>>> import numpy as np
>>> import numpy.linalg as la
>>> np.set_printoptions(precision=3, suppress=True, linewidth=100)
>>> J = np.load("data.npy")
>>> print(J)
[[ 0.5    0.167 -0.167  0.833]
 [ 0.167  0.944  0.056 -0.278]
 [-0.167  0.056  0.944  0.278]
 [ 0.833 -0.278  0.278 -0.389]]
>>> w, vecs = la.eigh(J)
>>> x0 = np.array([1, 1, 2, 2])
>>> print(np.round(np.abs(J).sum(axis=1).max(), 3), round(float(np.abs(w).max()), 3))
1.778 1.0
>>> print(la.eigvalsh(J[1:, 1:]))
[-0.5  1.   1. ]
>>> print(x0 @ J @ x0 / (x0 @ x0), round(float(w[0]), 3), np.round(w[-1], 3))
0.8 -1.0 1.0
>>> print(x0 @ J @ x0)
8.0
>>> mat = np.load("mat.npy")
>>> print(mat)
[[ 0.029 -0.143 -0.086]
 [-0.143  0.714  0.429]
 [-0.086  0.429  0.257]]
>>> # symmetric, so the eigenvalues are real
>>> r = la.matrix_rank(mat)
>>> print(r)
1
>>> ns = la.svd(mat)[2][r:].T
>>> print([int(la.matrix_rank(mat[:, :j + 1])) for j in range(3)])
[1, 1, 1]
>>> print(la.matrix_rank(mat.T @ mat), la.matrix_rank(mat @ mat.T))
1 1
>>> print([int(la.matrix_rank(np.delete(mat, i, axis=0))) for i in range(3)])
[1, 1, 1]
>>> print([int(la.matrix_rank(mat[:i])) for i in range(1, len(mat) + 1)])
[1, 1, 1]
>>> print(np.allclose(mat @ ns, 0))
True
>>> print(ns @ ns.T)
[[ 0.971  0.143  0.086]
 [ 0.143  0.286 -0.429]
 [ 0.086 -0.429  0.743]]
>>> print(ns.shape)
(3, 2)
>>> print(np.round(mat @ ns, 3) + 0)
[[0. 0.]
 [0. 0.]
 [0. 0.]]
>>> hat = np.triu(np.array([[8, -8, -6], [-7, 1, -6], [8, 2, 7]]), 1) + np.eye(3)
>>> M2 = hat @ mat @ la.inv(hat)
>>> print(round(float(la.det(M2)), 3))
-0.0
>>> print(M2)
[[ 1.686  5.057 35.4  ]
 [ 0.371  1.114  7.8  ]
 [-0.086 -0.257 -1.8  ]]
>>> U, sv, Vt = la.svd(mat)
>>> print(sv.round(3) + 0)
[1. 0. 0.]
>>> M2 = U[:, :1] @ np.diag(sv[:1]) @ Vt[:1]
>>> print(la.matrix_rank(M2))
1
>>> print(np.round(la.norm(mat - M2, 2), 3), round(float(sv[1]), 3))
0.0 0.0
>>> print(round(np.abs(mat - M2).max(), 3))
0.0
>>> print(la.matrix_rank(mat, rtol=0.05))
1
>>> print(M2)
[[ 0.029 -0.143 -0.086]
 [-0.143  0.714  0.429]
 [-0.086  0.429  0.257]]
>>> O, _ = la.qr(np.array([[0.3, 1.4, -0.7, -2.0, 0.0],
...     [-0.2, -0.6, -0.4, -0.9, 0.7],
...     [-0.1, 1.0, 0.2, 0.2, 0.1],
...     [0.4, -0.5, -0.9, 0.2, 1.8],
...     [1.2, 0.2, 2.2, 0.3, 1.1]]))
>>> w = np.array([4, 2, 5, 2, 8])
>>> arr = O @ np.diag(w) @ O.T
>>> print(arr)
[[ 3.03  -0.512 -1.033  0.998 -0.262]
 [-0.512  4.344  2.588  1.156  0.016]
 [-1.033  2.588  5.176  0.687  0.558]
 [ 0.998  1.156  0.687  4.301 -0.1  ]
 [-0.262  0.016  0.558 -0.1    4.148]]
>>> w, vecs = la.eigh(arr)
>>> print(w)
[2. 2. 4. 5. 8.]
>>> print(np.unique(w.round(6) + 0, return_counts=True)[1])
[2 1 1 1]
>>> print(round(w.sum(), 3), np.trace(arr))
21.0 21.0
>>> print(np.abs(vecs[:, -1]))
[0.161 0.615 0.712 0.278 0.109]
>>> print(la.eigvalsh(arr @ arr))
[ 4.  4. 16. 25. 64.]
>>> print((w > 1e-8).sum(), (w < -1e-8).sum())
5 0
>>> cov = arr.T @ arr
>>> print(la.matrix_rank(cov))
5
>>> print(la.eigvalsh(cov)[::-1])
[64. 25. 16.  4.  4.]
>>> O, vecs = la.qr(arr[:, :1])[0], la.qr(arr[:, 1:])[0]
>>> sv = la.svd(O.T @ vecs, compute_uv=False)
>>> print(np.degrees(np.arccos(sv.clip(0, 1))))
[43.808]
>>> print((sv > 0.9).sum())
0
>>> w, vecs = la.eig(arr)
>>> print(np.sort(la.eigvals(la.inv(arr))))
[0.125 0.2   0.25  0.5   0.5  ]
>>> print(np.round(arr @ vecs[:, 0] - w[0] * vecs[:, 0], 3) + 0)
[0. 0. 0. 0. 0.]
>>> print(np.sort(la.eigvals(arr.T)))
[2. 2. 4. 5. 8.]
>>> print(np.round(la.norm(arr, 1), 3), np.round(la.norm(arr, np.inf), 3))
10.043 10.043
>>> print(np.round(la.norm(arr, 2), 3))
8.0
>>> print(np.round(la.norm(arr[2], 1), 3), round(la.norm(arr[2], np.inf), 3))
10.043 5.176
>>> print(round(float(arr[2] @ arr[1]), 3))
25.971
>>> print(la.norm(arr, axis=1).argmax())
2
>>> E = np.load("dump.npy")
>>> print(E)
[[ 0.869 -0.014  0.313  0.124]
 [-0.014  0.998  0.034  0.014]
 [ 0.313  0.034  0.25  -0.297]
 [ 0.124  0.014 -0.297  0.882]]
>>> # symmetric, so the eigenvalues are real
>>> x0 = np.array([-6, -1, 8, 1])
>>> print(np.eye(4) - E)
[[ 0.131  0.014 -0.313 -0.124]
 [ 0.014  0.002 -0.034 -0.014]
 [-0.313 -0.034  0.75   0.297]
 [-0.124 -0.014  0.297  0.118]]
>>> print(E @ E @ x0)
[-2.569 -0.625 -0.211 -2.251]
>>> print(np.trace(E))
3.0
>>> r = la.matrix_rank(E)
>>> print(r)
3
>>> ns = la.svd(E)[2][r:].T
>>> print([int(la.matrix_rank(E[:, :j + 1])) for j in range(4)])
[1, 2, 3, 3]
>>> print(ns[:, 0] / ns[np.abs(ns[:, 0]).round(6).argmax(), 0])
[-0.418 -0.046  1.     0.396]
>>> print(la.matrix_rank(E.T @ E), la.matrix_rank(E @ E.T))
3 3
>>> print([int(la.matrix_rank(E[:i])) for i in range(1, len(E) + 1)])
[1, 2, 3, 3]
>>> print(np.allclose(E @ ns, 0))
True
>>> print(ns @ ns.T)
[[ 0.131  0.014 -0.313 -0.124]
 [ 0.014  0.002 -0.034 -0.014]
 [-0.313 -0.034  0.75   0.297]
 [-0.124 -0.014  0.297  0.118]]
